$ ipython --no-banner

In [1]: import numpy as np

In [2]: np.set_printoptions(precision=2, suppress=True, linewidth=160)

In [3]: rnd = lambda a: np.round(a, 2) + 0

In [4]: E = np.load("mat.npy")

In [5]: print(E)
[[ 1.5  0.1  0.  -0.3 -0.9]
 [ 2.4  1.1  1.2  0.8  0.1]
 [-0.2 -1.1  0.7  0.5  0.6]]

In [6]: M2 = E / np.linalg.norm(E, axis=1, keepdims=True)

In [7]: gram = M2 @ M2.T

In [8]: np.argwhere(np.triu(np.abs(gram) > 0.95, 1))
Out[8]: array([], shape=(0, 2), dtype=int64)

In [9]: (gram - 2 * np.eye(3)).round(6).argmax(axis=1)
Out[9]: array([1, 0, 1])

In [10]: print(rnd(gram[1]))
[ 0.63  1.   -0.08]

In [11]: rnd(np.linalg.norm(M2, axis=1))
Out[11]: array([1., 1., 1.])

In [12]: t3 = np.stack([E, -1 * E, E[::-1]])

In [13]: rnd(np.einsum("bij,cij->bc", t3, t3))
Out[13]: 
array([[ 14.57, -14.57,   6.86],
       [-14.57,  14.57,  -6.86],
       [  6.86,  -6.86,  14.57]])

In [14]: (t3 @ E.T).shape
Out[14]: (3, 3, 3)

In [15]: x = np.array([-2, 3, 1, -2, -3])

In [16]: print(rnd(E @ np.ones(5)))
[0.4 5.6 0.5]

In [17]: E @ np.eye(5)[2]
Out[17]: array([0. , 1.2, 0.7])

In [18]: print(rnd(np.einsum("ij,j->i", E, x)))
[ 0.6 -2.2 -5. ]

In [19]: rnd((E * x).sum(axis=1))
Out[19]: array([ 0.6, -2.2, -5. ])

In [20]: rnd(E * x)
Out[20]: 
array([[-3. ,  0.3,  0. ,  0.6,  2.7],
       [-4.8,  3.3,  1.2, -1.6, -0.3],
       [ 0.4, -3.3,  0.7, -1. , -1.8]])

In [21]: K = np.load("dump.npy")

In [22]: print(K)
[[9 0 1 6 5]
 [0 9 0 1 6]
 [1 0 9 0 1]
 [6 1 0 9 0]
 [5 6 1 0 9]]

In [23]: t3 = np.stack([K, 4 * K, K[::-1]])

In [24]: t3.shape
Out[24]: (3, 5, 5)

In [25]: left, sig, vt = np.linalg.svd(K)

In [26]: rnd(sig)
Out[26]: array([18.46, 12.32,  9.06,  5.48,  0.32])

In [27]: M2 = left[:, :4] @ np.diag(sig[:4]) @ vt[:4]

In [28]: np.linalg.matrix_rank(K, rtol=0.05)
Out[28]: np.int64(4)

In [29]: rnd(np.abs(K - M2).max())
Out[29]: np.float64(0.11)

In [30]: rnd(M2)
Out[30]: 
array([[9.11, 0.08, 1.  , 5.92, 4.89],
       [0.08, 9.06, 0.  , 0.94, 5.92],
       [1.  , 0.  , 9.  , 0.  , 1.  ],
       [5.92, 0.94, 0.  , 9.06, 0.08],
       [4.89, 5.92, 1.  , 0.08, 9.11]])

In [31]: np.linalg.matrix_rank(M2)
Out[31]: np.int64(4)

In [32]: proj = np.triu(np.array([[0, 3, 1, 2, 3],
    ...:     [0, 1, 0, 2, 3],
    ...:     [0, 2, 3, 2, 1],
    ...:     [2, 0, 2, 3, 3],
    ...:     [2, 0, 1, 0, 1]]), 1) + np.eye(5)

In [33]: M2 = proj @ K @ np.linalg.inv(proj)

In [34]: print(M2)
[[  37.  -64.  -24.  129. -231.]
 [  27.  -52.  -24.  117. -219.]
 [  18.  -46.   -8.   90. -168.]
 [  21.  -44.  -18.   91. -159.]
 [   5.   -9.   -4.   16.  -23.]]

In [35]: np.linalg.matrix_rank(M2)
Out[35]: np.int64(5)

In [36]: print(rnd(np.poly(M2)))
[    1.   -45.   710. -4600.  9720.  3664.]

In [37]: print(rnd(np.linalg.det(M2)))
-3664.0

In [38]: proj @ K - K @ proj
Out[38]: 
array([[ 28.,  20.,   3.,   1.,   0.],
       [ 27.,  20.,   3.,   0.,  -3.],
       [ 17.,   5.,   0.,  -2.,  -3.],
       [ 15.,   0.,  -3., -14., -21.],
       [  0., -15.,  -5., -24., -34.]])
